>>> import numpy as np
>>> np.set_printoptions(precision=4, suppress=True, linewidth=120)
>>> arr = np.loadtxt("arr.csv", delimiter=",")
>>> arr
array([[ 1., -2.,  0.,  0.],
       [-4., -2.,  0.,  0.],
       [ 0.,  0., -2.,  4.],
       [ 0.,  0., -2., -1.]])
>>> np.kron(np.eye(2, dtype=int), arr)
array([[ 1., -2.,  0.,  0.,  0., -0.,  0.,  0.],
       [-4., -2.,  0.,  0., -0., -0.,  0.,  0.],
       [ 0.,  0., -2.,  4.,  0.,  0., -0.,  0.],
       [ 0.,  0., -2., -1.,  0.,  0., -0., -0.],
       [ 0., -0.,  0.,  0.,  1., -2.,  0.,  0.],
       [-0., -0.,  0.,  0., -4., -2.,  0.,  0.],
       [ 0.,  0., -0.,  0.,  0.,  0., -2.,  4.],
       [ 0.,  0., -0., -0.,  0.,  0., -2., -1.]])
>>> np.linalg.eigvals(arr)
array([ 2.7016+0.j    , -3.7016+0.j    , -1.5   +2.7839j, -1.5   -2.7839j])
>>> B = arr[0, 0] * arr[1:] - np.outer(arr[1:, 0], arr[0])
>>> B
array([[  0., -10.,   0.,   0.],
       [  0.,   0.,  -2.,   4.],
       [  0.,   0.,  -2.,  -1.]])
>>> np.flatnonzero(~B.round(6).any(axis=1))
array([], dtype=int64)
>>> arr[:, 0] / arr[0, 0]
array([ 1., -4.,  0.,  0.])
>>> proj = np.triu(np.array([[2, 1, 2, 3], [1, 1, 2, 3], [3, 0, 3, 2], [3, 3, 3, 2]]), 1) + np.eye(4)
>>> B = proj @ arr @ np.linalg.inv(proj)
>>> proj @ arr - arr @ proj
array([[-4., -3., -8.,  8.],
       [ 0.,  4.,  2., 23.],
       [ 0.,  0., -4.,  2.],
       [ 0.,  0.,  0.,  4.]])
>>> B
array([[-3., -1., -2., 21.],
       [-4.,  2., -6., 23.],
       [ 0.,  0., -6., 14.],
       [ 0.,  0., -2.,  3.]])
>>> np.round(np.linalg.det(B), 4)
np.float64(-100.0)
>>> np.linalg.matrix_rank(B)
np.int64(4)
>>> u, v = arr[1], arr[2]
>>> u @ u
np.float64(20.0)
>>> p = (u @ v) / (u @ u) * u
>>> v - p
array([ 0.,  0., -2.,  4.])
>>> np.linalg.matrix_rank(np.outer(u, v))
np.int64(1)
>>> round(np.linalg.norm(u + v) ** 2 + np.linalg.norm(u - v) ** 2, 4)
np.float64(80.0)
>>> (v - p) @ u
np.float64(0.0)
>>> m1 = np.loadtxt("mat.csv", delimiter=",")
>>> m1
array([[ 0.,  0.,  0.,  0.,  3.,  0.,  3., -3.,  3.],
       [ 0.,  0.,  0.,  0., -2.,  1.,  0.,  1.,  2.],
       [ 0.,  0.,  0.,  0., -2.,  1.,  3.,  2., -3.],
       [ 0.,  0.,  0.,  0.,  2., -3.,  3.,  2., -1.],
       [ 3., -2., -2.,  2.,  0.,  0.,  0.,  0.,  0.],
       [ 0.,  1.,  1., -3.,  0.,  0.,  0.,  0.,  0.],
       [ 3.,  0.,  3.,  3.,  0.,  0.,  0.,  0.,  0.],
       [-3.,  1.,  2.,  2.,  0.,  0.,  0.,  0.,  0.],
       [ 3.,  2., -3., -1.,  0.,  0.,  0.,  0.,  0.]])
>>> np.linalg.lstsq(m1[:-1].T, m1[-1])[2]
np.int32(8)
>>> np.abs(np.diag(np.linalg.qr(m1)[1])) > 1e-9
array([ True,  True,  True,  True,  True,  True,  True,  True, False])
>>> np.round(m1 @ np.linalg.pinv(m1) @ m1, 4) + 0
array([[ 0.,  0.,  0.,  0.,  3.,  0.,  3., -3.,  3.],
       [ 0.,  0.,  0.,  0., -2.,  1.,  0.,  1.,  2.],
       [ 0.,  0.,  0.,  0., -2.,  1.,  3.,  2., -3.],
       [ 0.,  0.,  0.,  0.,  2., -3.,  3.,  2., -1.],
       [ 3., -2., -2.,  2.,  0.,  0.,  0.,  0.,  0.],
       [ 0.,  1.,  1., -3.,  0.,  0.,  0.,  0.,  0.],
       [ 3.,  0.,  3.,  3.,  0.,  0.,  0.,  0.,  0.],
       [-3.,  1.,  2.,  2.,  0.,  0.,  0.,  0.,  0.],
       [ 3.,  2., -3., -1.,  0.,  0.,  0.,  0.,  0.]])
>>> round(np.trace(np.linalg.pinv(m1) @ m1), 4)
np.float64(8.0)
>>> np.allclose(m1[:-1].T @ np.linalg.lstsq(m1[:-1].T, m1[-1])[0], m1[-1])
True
>>> np.unique(m1.round(6), axis=0).shape
(9, 9)
>>> Uu, sv, VT = np.linalg.svd(m1)
>>> np.argmax(sv[:-1] / (sv[1:] + 1e-6)) + 1
np.int64(8)
>>> B = Uu[:, :8] @ np.diag(sv[:8]) @ VT[:8]
>>> round(float(np.linalg.norm(m1 - B, 2)), 4), np.round(sv[8], 4)
(0.0, np.float64(0.0))
>>> np.linalg.matrix_rank(B)
np.int64(8)
>>> round(float(np.abs(m1 - B).max()), 4)
0.0
>>> np.all(np.linalg.eigvalsh(m1) > 0)
np.False_
>>> [round(float(np.linalg.det(m1[:i, :i])), 2) + 0 for i in range(1, 10)]
[0.0, 0.0, 0.0, 0.0, 0.0, 0.0, 0.0, 144.0, 0.0]
>>> round(np.linalg.eigvalsh(m1).min(), 4)
np.float64(-6.6783)
>>> vals, V = np.linalg.eigh(m1)
>>> x = np.array([0, 1, 1, 0, 2, 0, 1, 2, 0])
>>> (np.sign(V[:, -1].round(6)) == np.sign(V[0, -1].round(6))).astype(int)
array([1, 0, 0, 1, 1, 0, 1, 0, 1])
>>> x @ m1 @ x
np.float64(2.0)
>>> round(float(x @ m1 @ x / (x @ x)), 4), round(float(vals[0]), 4), np.round(vals[-1], 4)
(0.1818, -6.6783, np.float64(6.6783))
>>> B = m1 / np.linalg.norm(m1, axis=1, keepdims=True)
>>> G = B @ B.T
>>> np.argwhere(np.triu(np.abs(G) > 0.95, 1))
array([], shape=(0, 2), dtype=int64)
>>> G[3]
array([ 0.1925, -0.426 ,  0.3333,  1.    ,  0.    ,  0.    ,  0.    ,  0.    ,  0.    ])
>>> np.linalg.norm(B, axis=1)
array([1., 1., 1., 1., 1., 1., 1., 1., 1.])
>>> X = np.loadtxt("w.csv", delimiter=",")
>>> X
array([[0., 1., 0., 1., 1., 3.],
       [0., 0., 2., 3., 3., 2.],
       [0., 0., 0., 1., 2., 0.],
       [0., 0., 0., 0., 1., 3.],
       [0., 0., 0., 0., 0., 1.],
       [0., 0., 0., 0., 0., 0.]])
>>> Uu, sv, VT = np.linalg.svd(X)
>>> np.argmax(sv[:-1] / (sv[1:] + 1e-6)) + 1
np.int64(5)
>>> sv
array([6.4394, 3.2081, 1.1877, 0.9076, 0.0898, 0.    ])
>>> B = Uu[:, :5] @ np.diag(sv[:5]) @ VT[:5]
>>> round(float(np.linalg.norm(X - B, 2)), 4), sv[5]
(0.0, np.float64(0.0))
>>> round(np.abs(X - B).max(), 4)
np.float64(0.0)
>>> np.linalg.matrix_rank(B)
np.int64(5)
>>> np.sort(np.linalg.eigvals(X))
array([0., 0., 0., 0., 0., 0.])
>>> X @ X
array([[ 0.,  0.,  2.,  3.,  4.,  6.],
       [ 0.,  0.,  0.,  2.,  7., 12.],
       [ 0.,  0.,  0.,  0.,  1.,  5.],
       [ 0.,  0.,  0.,  0.,  0.,  1.],
       [ 0.,  0.,  0.,  0.,  0.,  0.],
       [ 0.,  0.,  0.,  0.,  0.,  0.]])
>>> B = np.array([[8, 9], [0, 8], [9, 3], [1, 3]])
>>> B @ arr
Traceback (most recent call last):
  File "<python-input-62>", line 1, in <module>
    B @ arr
    ~~^~~~~
ValueError: matmul: Input operand 1 has a mismatch in its core dimension 0, with gufunc signature (n?,k),(k,m?)->(n?,m?) (size 4 is different from 2)
>>> B.T @ arr.T
array([[  8., -32., -14., -19.],
       [ -7., -52.,   6.,  -9.]])
>>> np.vstack([arr, B.T]).shape
(6, 4)
>>> np.einsum("ij,ij->i", arr, arr)
array([ 5., 20., 20.,  5.])
>>> rng = np.random.default_rng(193)
>>> B = X + rng.integers(-2, 3, (6, 5)) @ rng.integers(-2, 3, (5, 6))
>>> B
array([[-4.,  2.,  1., -1., -5., -2.],
       [ 6.,  1.,  7.,  8., -1., -2.],
       [-1., -1., -1.,  2.,  1., -1.],
       [-1.,  0., -2., -1.,  5.,  6.],
       [ 3.,  0.,  0.,  5.,  1.,  1.],
       [-1.,  0.,  0., -5.,  4.,  3.]])
>>> np.abs(B - X).sum(axis=1)
array([19., 25.,  6., 11.,  9., 13.])
>>> np.linalg.matrix_rank(B - X, tol=1e-8)
np.int64(5)
>>> np.round(np.linalg.svd(B - X, compute_uv=False), 4) + 0
array([14.0421, 10.1752,  4.7328,  1.1943,  0.6788,  0.    ])
>>> X.sum(axis=1)
array([ 6., 10.,  3.,  4.,  1.,  0.])
>>> np.diff(X, axis=0)
array([[ 0., -1.,  2.,  2.,  2., -1.],
       [ 0.,  0., -2., -2., -1., -2.],
       [ 0.,  0.,  0., -1., -1.,  3.],
       [ 0.,  0.,  0.,  0., -1., -2.],
       [ 0.,  0.,  0.,  0.,  0., -1.]])
>>> X.shape
(6, 6)
>>> np.count_nonzero(X)
np.int64(13)
>>> np.linalg.matrix_rank(X)
np.int64(5)
>>> F = np.load("block3.npy")
>>> F
array([[0, 0, 0, 0, 0, 1],
       [0, 0, 0, 1, 1, 0],
       [0, 0, 0, 0, 0, 0],
       [0, 1, 0, 0, 0, 0],
       [0, 1, 0, 0, 0, 1],
       [1, 0, 0, 0, 1, 0]])
>>> vals, V = np.linalg.eigh(F)
>>> x = np.array([3, 1, 4, 1, -2, -1])
>>> np.abs(F).sum(axis=1).max(), round(np.abs(vals).max(), 4)
(np.int64(2), np.float64(1.7321))
>>> np.linalg.eigvalsh(F[1:, 1:])
array([-1.618, -0.618,  0.   ,  0.618,  1.618])
>>> np.round(V * np.maximum(vals, 0) @ V.T, 4) + 0
array([[ 0.3943,  0.    ,  0.    , -0.1057,  0.2887,  0.5   ],
       [ 0.    ,  0.683 ,  0.    ,  0.5   ,  0.5   ,  0.183 ],
       [ 0.    ,  0.    ,  0.    ,  0.    ,  0.    ,  0.    ],
       [-0.1057,  0.5   ,  0.    ,  0.3943,  0.2887,  0.    ],
       [ 0.2887,  0.5   ,  0.    ,  0.2887,  0.5774,  0.5   ],
       [ 0.5   ,  0.183 ,  0.    ,  0.    ,  0.5   ,  0.683 ]])
>>> (np.sign(V[:, -1].round(6)) == np.sign(V[0, -1].round(6))).astype(int)
array([1, 1, 0, 1, 1, 1])
